$ python3 -q
>>> import numpy as np
>>> from numpy import linalg as LA
>>> np.set_printoptions(precision=3, suppress=True, linewidth=120, floatmode="fixed")
>>> A = np.load("out9.npy")
>>> A
array([[-1.015,  0.017,  1.980],
       [-0.972, -0.032,  1.986],
       [-1.002, -0.008,  2.030],
       [-0.974,  0.001,  1.996],
       [-1.032,  0.002,  1.986],
       [-1.036,  0.030,  2.000],
       [-0.997, -0.007,  1.987],
       [-0.991,  0.001,  2.000],
       [-1.027,  0.027,  2.001],
       [ 0.992, -4.996,  5.002],
       [ 1.006, -5.018,  5.033],
       [ 0.986, -5.021,  5.008],
       [ 0.985, -5.021,  4.974],
       [ 0.997, -4.999,  4.994],
       [ 1.001, -5.001,  4.995],
       [ 0.980, -5.001,  4.961],
       [ 1.001, -4.985,  5.045],
       [ 1.005, -5.026,  4.967]])
>>> theta = np.radians(62)
>>> R = np.eye(3)
>>> R[0, 0] = R[2, 2] = np.cos(theta)
>>> R[0, 2], R[2, 0] = -np.sin(theta), np.sin(theta)
>>> R
array([[ 0.469,  0.000, -0.883],
       [ 0.000,  1.000,  0.000],
       [ 0.883,  0.000,  0.469]])
>>> out = A @ R.T
>>> LA.svd(A, compute_uv=False), LA.svd(out, compute_uv=False)
(array([21.783,  5.462,  0.066]), array([21.783,  5.462,  0.066]))
>>> np.allclose(A @ A.T, out @ out.T)
True
>>> np.abs(out - A).max(axis=0)
array([4.986, 0.000, 1.976])
>>> rng = np.random.default_rng(7712)
>>> lab = rng.permutation(3)
>>> lab
array([2, 1, 0])
>>> out = R[lab][:, lab]
>>> round(float(np.trace(out)), 3)
1.939
>>> np.diag(out)
array([0.469, 1.000, 0.469])
>>> out = A / np.sqrt((A ** 2).mean(axis=1, keepdims=True))
>>> LA.matrix_rank(out) == LA.matrix_rank(A)
np.True_
>>> LA.matrix_rank(A - A.mean(axis=1, keepdims=True))
np.int64(2)
>>> out[9]
array([ 0.241, -1.212,  1.214])
>>> proj = A @ LA.solve(A.T @ A, A.T)
>>> proj @ A[:, 0]
array([-1.015, -0.972, -1.002, -0.974, -1.032, -1.036, -0.997, -0.991, -1.027,  0.992,  1.006,  0.986,  0.985,  0.997,
        1.001,  0.980,  1.001,  1.005])
>>> F = np.array([[0, -2, 0], [0, 0, 0], [0, 0, 0]])
>>> left, sig, vt = LA.svd(F)
>>> sig
array([ 2.000,  0.000, -0.000])
>>> np.argmax(sig[:-1] / (sig[1:] + 1e-6)) + 1
np.int64(1)
>>> out = left[:, :1] @ np.diag(sig[:1]) @ vt[:1]
>>> LA.matrix_rank(out)
np.int64(1)
>>> LA.matrix_rank(F, rtol=0.05)
np.int64(1)
>>> LA.matrix_power(F - np.diag(np.diag(F)), 3)
array([[0, 0, 0],
       [0, 0, 0],
       [0, 0, 0]])
>>> [int(LA.matrix_rank(LA.matrix_power(F, p))) for p in range(1, 4)]
[1, 0, 0]
>>> K = np.load("a.npy")
>>> K
array([[-2, -1,  0],
       [ 1,  2,  3],
       [ 4,  5,  6],
       [ 7,  8,  9]])
>>> blk = np.stack([K, -2 * K, K[::-1]])
>>> LA.norm(blk, axis=(1, 2))
array([17.029, 34.059, 17.029])
>>> LA.matrix_rank(blk)
array([2, 2, 2])
>>> LA.matrix_rank(blk.reshape(3, -1))
np.int64(2)
>>> blk.shape
(3, 4, 3)
>>> (blk @ K.T).shape
(3, 4, 4)
